In [1]: import numpy as np

In [2]: from numpy import linalg as LA

In [3]: np.set_printoptions(precision=3, suppress=True, linewidth=160)

In [4]: W0 = np.loadtxt("run4.csv", delimiter=",")

In [5]: W0
Out[5]: 
array([[-4., -1., -3.,  0.,  0.,  3., -2.],
       [-1., -4., -1., -4., -2.,  2.,  4.],
       [-3., -1., -4., -4.,  0.,  2.,  1.],
       [ 0., -4., -4.,  0.,  4., -2.,  1.],
       [ 0., -2.,  0.,  4., -2.,  0.,  1.],
       [ 3.,  2.,  2., -2.,  0., -2.,  1.],
       [-2.,  4.,  1.,  1.,  1.,  1.,  0.]])

In [6]: evals, evecs = LA.eigvalsh(W0)
ValueError: too many values to unpack (expected 2)


In [7]: evals, evecs = LA.eigh(W0)

In [8]: LA.eigvalsh(W0 + 2 * np.eye(7))
Out[8]: array([-8.935, -5.604, -3.933,  0.581,  2.062,  4.786,  9.044])

In [9]: np.round(evecs @ np.diag(evals) @ evecs.T, 3) + 0
Out[9]: 
array([[-4., -1., -3.,  0.,  0.,  3., -2.],
       [-1., -4., -1., -4., -2.,  2.,  4.],
       [-3., -1., -4., -4.,  0.,  2.,  1.],
       [ 0., -4., -4.,  0.,  4., -2.,  1.],
       [ 0., -2.,  0.,  4., -2.,  0.,  1.],
       [ 3.,  2.,  2., -2.,  0., -2.,  1.],
       [-2.,  4.,  1.,  1.,  1.,  1.,  0.]])

In [10]: (evals > 1e-8).sum(), (evals < -1e-8).sum()
Out[10]: (np.int64(3), np.int64(4))

In [11]: evals
Out[11]: array([-10.935,  -7.604,  -5.933,  -1.419,   0.062,   2.786,   7.044])

In [12]: np.argsort(-LA.norm(W0, axis=0).round(6), kind="stable")[:3]
Out[12]: array([1, 3, 2])

In [13]: [round(float(x), 3) for x in LA.svd(W0, compute_uv=False)[:3]]
Out[13]: [10.935, 7.604, 7.044]

In [14]: np.abs(W0).max()
Out[14]: np.float64(4.0)

In [15]: W0.shape
Out[15]: (7, 7)

In [16]: np.unravel_index(np.abs(W0).argmax(), W0.shape)
Out[16]: (np.int64(0), np.int64(0))

In [17]: LA.svd(W0, compute_uv=False)
Out[17]: array([10.935,  7.604,  7.044,  5.933,  2.786,  1.419,  0.062])

In [18]: round(float(LA.norm(W0)), 3)
Out[18]: 16.492

In [19]: rng = np.random.default_rng(428)

In [20]: A = np.triu(rng.random((4, 4)) < 0.6, 1).astype(int)

In [21]: A = A + A.T

In [22]: A
Out[22]: 
array([[0, 1, 0, 1],
       [1, 0, 0, 1],
       [0, 0, 0, 1],
       [1, 1, 1, 0]])

In [23]: evals, evecs = LA.eigh(A)

In [24]: LA.eigvalsh(A + 3 * np.eye(4))
Out[24]: array([1.519, 2.   , 3.311, 5.17 ])

In [25]: np.round(evecs @ np.diag(evals) @ evecs.T, 3) + 0
Out[25]: 
array([[0., 1., 0., 1.],
       [1., 0., 0., 1.],
       [0., 0., 0., 1.],
       [1., 1., 1., 0.]])

In [26]: round(float(evals.sum()), 3), np.trace(A)
Out[26]: (-0.0, np.int64(0))

In [27]: evals
Out[27]: array([-1.481, -1.   ,  0.311,  2.17 ])

In [28]: np.round(evecs.T @ evecs, 3) + 0
Out[28]: 
array([[1., 0., 0., 0.],
       [0., 1., 0., 0.],
       [0., 0., 1., 0.],
       [0., 0., 0., 1.]])
